>>> import numpy as np
>>> from numpy import linalg as LA
>>> np.set_printoptions(precision=3, suppress=True, linewidth=160, sign=" ")
>>> sig = 10 * 0.9 ** np.arange(3)
>>> rng = np.random.default_rng(872)
>>> X = rng.normal(size=(31, 3)) * rng.permutation(sig)
>>> print(X)
[[ 11.515   0.122  -3.721]
 [  8.328  16.92   -0.45 ]
 [  1.711   3.809  16.147]
 [  9.205   9.44    3.011]
 [  8.028  -3.301  -0.547]
 [ -4.763  -4.421  -0.931]
 [  7.347   7.433 -13.308]
 [  7.531  -0.577  -0.698]
 [ -3.827  -3.598  -0.257]
 [ -3.629  -1.672  16.524]
 [ -3.621   8.978   8.489]
 [  1.059   1.533  -5.85 ]
 [ -0.084   0.54   -8.719]
 [ -5.394   9.484  -3.769]
 [ -7.79   -6.13    2.264]
 [ -9.215  -4.365  11.347]
 [ -5.229 -13.257  -7.23 ]
 [ -5.499  11.797  13.961]
 [ -0.093  -8.      6.701]
 [  4.032  18.755  -5.12 ]
 [  1.001 -14.432  -9.649]
 [  0.211  -2.164 -18.489]
 [ -3.128  -9.244  -3.231]
 [ -3.187   2.133   5.042]
 [  4.656   6.106  -9.318]
 [  3.72    5.034  -4.143]
 [  6.715  -7.259   8.669]
 [ -0.957  -0.706  10.31 ]
 [ -3.426   0.858   0.256]
 [ -6.588  -6.012  -3.962]
 [-10.283   2.69   25.152]]
>>> idx = X[:, 1] > np.median(X[:, 1])
>>> u = X[idx].mean(axis=0) - X[~idx].mean(axis=0)
>>> print(round((((X - X.mean(axis=0)) @ u > 0) == idx).mean(), 3))
0.903
>>> print(u)
[  1.21   12.348   0.982]
>>> print(((X - X.mean(axis=0)) @ u > 0).astype(int))
[ 1  1  1  1  0  0  1  0  0  0  1  1  0  1  0  0  0  1  0  1  0  0  0  1  1  1  0  0  0  0  1]
>>> print(idx.astype(int))
[ 0  1  1  1  0  0  1  0  0  0  1  1  1  1  0  0  0  1  0  1  0  0  0  1  1  1  0  0  1  0  1]
>>> print(np.argsort(-np.abs(u).round(6), kind="stable"))
[ 1  0  2]
